$ python -q
>>> import numpy as np
>>> np.set_printoptions(precision=2, suppress=True, linewidth=140)
>>> rng = np.random.default_rng(8)
>>> W0 = rng.normal(size=(14, 8)) + 3 * np.array([-2, 0, 3, 2, 1, 2, 0, 0])
>>> W0
array([[-7.74, -1.34,  7.64,  5.65,  0.69,  5.81, -0.96,  0.89],
       [-5.04,  1.39,  9.77,  5.95,  3.86,  7.51, -0.65,  0.61],
       [-6.04,  1.44,  8.16,  5.7 ,  3.36,  6.26, -1.64,  0.36],
       [-6.12, -0.24,  8.84,  6.22,  1.18,  7.55, -0.86, -2.24],
       [-6.08,  1.46,  8.48,  7.55,  4.56,  5.14, -2.47, -1.24],
       [-4.81, -0.82,  7.49,  4.66,  3.  ,  5.97,  0.87,  0.99],
       [-6.93, -0.16,  7.87,  6.07,  1.85,  4.8 ,  2.12,  0.03],
       [-5.36,  2.54,  9.79,  5.89,  3.05,  5.26,  1.09, -0.33],
       [-4.24, -0.34,  8.65,  5.58,  3.63,  6.19,  1.37, -0.55],
       [-5.71,  1.94,  8.76,  6.53,  4.57,  6.55, -0.63, -2.06],
       [-3.61,  0.43, 10.26,  5.52,  4.82,  6.52,  0.05, -0.9 ],
       [-5.63, -0.49,  8.78,  4.38,  2.51,  6.16, -1.25,  0.07],
       [-5.34, -0.31,  8.38,  5.38,  3.94,  4.47, -0.3 , -0.42],
       [-5.86, -0.07,  7.89,  8.04,  3.18,  4.66, -0.89,  0.1 ]])
>>> u = np.array([2, 2])
>>> np.convolve(W0[0], u)
array([-15.48, -18.15,  12.6 ,  26.57,  12.67,  13.  ,   9.71,  -0.13,   1.79])
>>> np.polyval(u, W0[0])
array([-13.48,  -0.67,  17.28,  13.3 ,   3.37,  13.62,   0.09,   3.79])
>>> W1 = np.array([[3, 7, 0],
...     [6, 1, 7],
...     [0, 9, 2],
...     [6, 6, 1],
...     [3, 6, 6],
...     [2, 9, 2],
...     [8, 1, 3],
...     [6, 4, 8]])
>>> c = np.array([-2, -2, 1])
>>> act = np.maximum(W0 @ W1 + c, 0)
>>> (act > 0).mean(axis=0)
array([1., 1., 1.])
>>> np.linalg.matrix_rank(act)
np.int64(3)
>>> basis = np.array([[1, 3, 3], [2, 3, 2], [0, 0, 3]])
>>> W1 @ basis
array([[17, 30, 23],
       [ 8, 21, 41],
       [18, 27, 24],
       [18, 36, 33],
       [15, 27, 39],
       [20, 33, 30],
       [10, 27, 35],
       [14, 30, 50]])
>>> (act @ basis).round(6).argmax(axis=1)
array([1, 2, 2, 1, 2, 2, 2, 2, 2, 2, 2, 1, 2, 2])
>>> M2 = np.c_[W0[:, :4] @ np.array([[1, -1, 1, 2], [0, 2, 0, 0], [-1, -1, 2, 1], [0, -2, -2, 2]]), np.array([-2, -7, 3, -3, -2, -5, -6, 0, 5, -3, 7, 1, 4, 5])]
>>> M2
array([[-15.38, -13.87,  -3.76,   3.46,  -2.  ],
       [-14.81, -13.83,   2.6 ,  11.58,  -7.  ],
       [-14.21, -10.64,  -1.11,   7.47,   3.  ],
       [-14.96, -15.64,  -0.87,   9.05,  -3.  ],
       [-14.56, -14.59,  -4.22,  11.42,  -2.  ],
       [-12.3 , -13.63,   0.84,   7.19,  -5.  ],
       [-14.8 , -13.39,  -3.34,   6.15,  -6.  ],
       [-15.14, -11.12,   2.44,  10.84,   0.  ],
       [-12.88, -16.26,   1.89,  11.33,   5.  ],
       [-14.47, -12.24,  -1.26,  10.41,  -3.  ],
       [-13.87, -16.84,   5.87,  14.09,   7.  ],
       [-14.41, -12.87,   3.17,   6.27,   1.  ],
       [-13.72, -14.42,   0.66,   8.47,   4.  ],
       [-13.75, -18.26,  -6.15,  12.26,   5.  ]])
>>> np.linalg.matrix_rank(M2)
np.int64(5)
>>> np.linalg.norm(np.linalg.qr(W0)[0].T @ M2, axis=0) ** 2 / ((M2 ** 2).sum(axis=0) + 1e-12)
array([1.  , 1.  , 1.  , 1.  , 0.51])
